$ python3 -q
>>> import numpy as np
>>> from numpy import linalg as LA
>>> np.set_printoptions(suppress=True, linewidth=140)
>>> def rnd(a):
...     return np.round(a, 3) + 0
... 
>>> sigma = 10 * 0.7 ** np.arange(4)
>>> rng = np.random.default_rng(2)
>>> W0 = rng.normal(size=(14, 4)) * rng.permutation(sigma)
>>> print(rnd(W0))
[[  0.648  -3.659  -2.024 -24.415]
 [  6.173   8.009  -1.595   7.738]
 [  0.965  -3.877   4.79   -3.106]
 [ -1.128  -5.545   2.229  -0.992]
 [  1.87   -4.25    0.621  -8.923]
 [  2.886   1.316   1.62    4.105]
 [ -3.467   5.482  10.078 -16.384]
 [ -5.932 -10.534   4.123   1.287]
 [  3.699   5.057   1.032   2.84 ]
 [ -0.582   6.079  -5.536  -4.219]
 [  0.833  12.61   -3.746 -10.791]
 [ -1.932   6.785  -1.152  13.243]
 [ -6.423   7.9     5.071 -14.187]
 [  0.527   8.51    0.431   9.997]]
>>> z = W0[:, 3] > np.median(W0[:, 3])
>>> r0 = W0[z].mean(axis=0) - W0[~z].mean(axis=0)
>>> np.argsort(-np.abs(r0).round(6), kind="stable")
array([3, 0, 1, 2])
>>> J = np.load("dump.npy")
>>> J
array([[-4, -1],
       [-2,  1],
       [-6, -3],
       [ 0,  3]])
>>> x = np.array([7, -5])
>>> rhs = J @ x
>>> c, lr = np.zeros(2), 1 / LA.norm(J, 2) ** 2
>>> for i in range(12):
...     c -= lr * J.T @ (J @ c - rhs)
...     if i % 2 == 0: print(i, round(LA.norm(J @ c - rhs), 3))
... 
0 20.477
2 14.076
4 9.676
6 6.651
8 4.572
10 3.143
>>> rnd(c)
array([ 6.682, -4.285])
>>> print(rnd(LA.cond(J)))
2.419
>>> x = np.array([0, -6])
>>> rhs = J @ x
>>> rnd(LA.lstsq(J, rhs)[0])
array([ 0., -6.])
>>> rnd(LA.pinv(J) @ J)
array([[1., 0.],
       [0., 1.]])
>>> rnd(LA.solve(J.T @ J, J.T @ rhs))
array([ 0., -6.])
>>> rhs = rhs + 0.05 * rng.normal(size=4)
>>> rnd(rhs)
array([  5.986,  -6.039,  18.032, -18.01 ])
>>> c, *_ = LA.lstsq(J, rhs)
>>> rnd(LA.norm(rhs - J @ c))
np.float64(0.038)
>>> c.round()
array([ 0., -6.])
>>> print([round(float(LA.norm(LA.solve(J.T @ J + lam * np.eye(2), J.T @ rhs))), 2) for lam in (0, 1, 10, 100)])
[6.01, 5.58, 3.58, 1.11]
>>> rnd(J.T @ (rhs - J @ c))
array([0., 0.])
>>> X = np.load("layer7.npy")
>>> print(rnd(X))
[[ 0.   -0.6   0.06  0.36  0.12]
 [ 0.    1.2  -0.12 -0.72 -0.24]
 [ 0.    0.6  -0.06 -0.36 -0.12]
 [ 0.   -1.8   0.18  1.08  0.36]
 [ 0.    1.2  -0.12 -0.72 -0.24]]
>>> out = np.c_[J[:, :1] @ np.array([[-5]]), np.array([-1, -1, -2, 0])]
>>> out
array([[20, -1],
       [10, -1],
       [30, -2],
       [ 0,  0]])
>>> LA.matrix_rank(out)
np.int64(2)
>>> rnd(LA.norm(out - J @ LA.lstsq(J, out)[0], axis=0))
array([0.   , 0.447])
>>> rnd(LA.norm(LA.qr(J)[0].T @ out, axis=0) ** 2 / ((out ** 2).sum(axis=0) + 1e-12))
array([1.   , 0.967])
